$ ipython --no-banner

In [1]: import numpy as np

In [2]: np.set_printoptions(suppress=True, linewidth=200)

In [3]: F = np.loadtxt("out19.csv", delimiter=",")

In [4]: print(F)
[[  3.   4.   5.   6.   7.   8.   9.  10.  11.  12.  13.  14.]
 [ 15.  16.  17.  18.  19.  20.  21.  22.  23.  24.  25.  26.]
 [ 27.  28.  29.  30.  31.  32.  33.  34.  35.  36.  37.  38.]
 [ 39.  40.  41.  42.  43.  44.  45.  46.  47.  48.  49.  50.]
 [ 51.  52.  53.  54.  55.  56.  57.  58.  59.  60.  61.  62.]
 [ 63.  64.  65.  66.  67.  68.  69.  70.  71.  72.  73.  74.]
 [ 75.  76.  77.  78.  79.  80.  81.  82.  83.  84.  85.  86.]
 [ 87.  88.  89.  90.  91.  92.  93.  94.  95.  96.  97.  98.]
 [ 99. 100. 101. 102. 103. 104. 105. 106. 107. 108. 109. 110.]
 [111. 112. 113. 114. 115. 116. 117. 118. 119. 120. 121. 122.]
 [123. 124. 125. 126. 127. 128. 129. 130. 131. 132. 133. 134.]
 [135. 136. 137. 138. 139. 140. 141. 142. 143. 144. 145. 146.]]

In [5]: # null space of dimension 10

In [6]: print(np.unique(F.round(6), axis=0).shape)
(12, 12)

In [7]: print(np.round(F @ np.linalg.pinv(F) @ F, 2))
[[  3.   4.   5.   6.   7.   8.   9.  10.  11.  12.  13.  14.]
 [ 15.  16.  17.  18.  19.  20.  21.  22.  23.  24.  25.  26.]
 [ 27.  28.  29.  30.  31.  32.  33.  34.  35.  36.  37.  38.]
 [ 39.  40.  41.  42.  43.  44.  45.  46.  47.  48.  49.  50.]
 [ 51.  52.  53.  54.  55.  56.  57.  58.  59.  60.  61.  62.]
 [ 63.  64.  65.  66.  67.  68.  69.  70.  71.  72.  73.  74.]
 [ 75.  76.  77.  78.  79.  80.  81.  82.  83.  84.  85.  86.]
 [ 87.  88.  89.  90.  91.  92.  93.  94.  95.  96.  97.  98.]
 [ 99. 100. 101. 102. 103. 104. 105. 106. 107. 108. 109. 110.]
 [111. 112. 113. 114. 115. 116. 117. 118. 119. 120. 121. 122.]
 [123. 124. 125. 126. 127. 128. 129. 130. 131. 132. 133. 134.]
 [135. 136. 137. 138. 139. 140. 141. 142. 143. 144. 145. 146.]]
